$ python -q
>>> import numpy as np
>>> from numpy import linalg as LA
>>> np.set_printoptions(precision=3, suppress=True, linewidth=160, sign=" ")
>>> def tidy(a):
...     return np.round(a, 3) + 0
... 
>>> F = np.loadtxt("arr.csv", delimiter=",")
>>> print(F)
[[ 3.643  1.676 -6.421 -4.552 -1.007  0.103 -3.961 -0.913 -2.2  ]
 [ 1.504  1.301 -3.863 -1.862 -0.805  3.265 -4.524 -0.751 -1.712]
 [ 3.339  1.464 -4.785 -1.692 -1.173 -1.654 -2.668  2.265 -0.957]
 [ 1.58  -0.756 -5.822 -2.803 -0.375  1.456 -4.225  0.527 -1.295]
 [ 2.01   1.894 -6.782 -3.267 -0.36  -0.708 -3.846 -1.216 -1.83 ]
 [ 1.019 -4.16   2.41   2.068  0.002 -4.864  2.456  2.772 -2.179]
 [ 1.085 -2.265  3.147  3.134 -1.505 -5.217  2.779  2.754 -1.975]
 [ 2.417 -1.826  0.72   2.227  1.191 -5.043  2.163  3.249 -3.051]
 [ 1.455 -2.042  2.19   3.485  1.804 -6.264  3.071  1.878 -3.615]
 [ 2.662  2.742 -6.098 -2.703 -0.544 -0.752 -0.767 -1.241 -2.985]
 [ 2.242  2.131 -4.013 -1.614 -3.546 -0.697 -3.64  -0.369 -1.399]
 [-0.399  1.759 -4.531 -3.013 -1.617  2.089 -4.314 -0.623 -2.618]
 [ 3.869  1.961 -4.846 -5.02  -2.144 -0.461 -2.406 -0.26  -2.354]]
>>> Q, r_ = LA.qr(F)
>>> print(tidy(Q @ r_))
[[ 3.643  1.676 -6.421 -4.552 -1.007  0.103 -3.961 -0.913 -2.2  ]
 [ 1.504  1.301 -3.863 -1.862 -0.805  3.265 -4.524 -0.751 -1.712]
 [ 3.339  1.464 -4.785 -1.692 -1.173 -1.654 -2.668  2.265 -0.957]
 [ 1.58  -0.756 -5.822 -2.803 -0.375  1.456 -4.225  0.527 -1.295]
 [ 2.01   1.894 -6.782 -3.267 -0.36  -0.708 -3.846 -1.216 -1.83 ]
 [ 1.019 -4.16   2.41   2.068  0.002 -4.864  2.456  2.772 -2.179]
 [ 1.085 -2.265  3.147  3.134 -1.505 -5.217  2.779  2.754 -1.975]
 [ 2.417 -1.826  0.72   2.227  1.191 -5.043  2.163  3.249 -3.051]
 [ 1.455 -2.042  2.19   3.485  1.804 -6.264  3.071  1.878 -3.615]
 [ 2.662  2.742 -6.098 -2.703 -0.544 -0.752 -0.767 -1.241 -2.985]
 [ 2.242  2.131 -4.013 -1.614 -3.546 -0.697 -3.64  -0.369 -1.399]
 [-0.399  1.759 -4.531 -3.013 -1.617  2.089 -4.314 -0.623 -2.618]
 [ 3.869  1.961 -4.846 -5.02  -2.144 -0.461 -2.406 -0.26  -2.354]]
>>> print(Q.shape, r_.shape)
(13, 9) (9, 9)
>>> print(tidy(Q.T @ Q))
[[ 1.  0.  0.  0.  0.  0.  0.  0.  0.]
 [ 0.  1.  0.  0.  0.  0.  0.  0.  0.]
 [ 0.  0.  1.  0.  0.  0.  0.  0.  0.]
 [ 0.  0.  0.  1.  0.  0.  0.  0.  0.]
 [ 0.  0.  0.  0.  1.  0.  0.  0.  0.]
 [ 0.  0.  0.  0.  0.  1.  0.  0.  0.]
 [ 0.  0.  0.  0.  0.  0.  1.  0.  0.]
 [ 0.  0.  0.  0.  0.  0.  0.  1.  0.]
 [ 0.  0.  0.  0.  0.  0.  0.  0.  1.]]
>>> print(tidy(np.abs(np.diag(r_))))
[ 8.404  7.337  7.151  3.703  4.081  4.318  2.542  2.433  3.639]
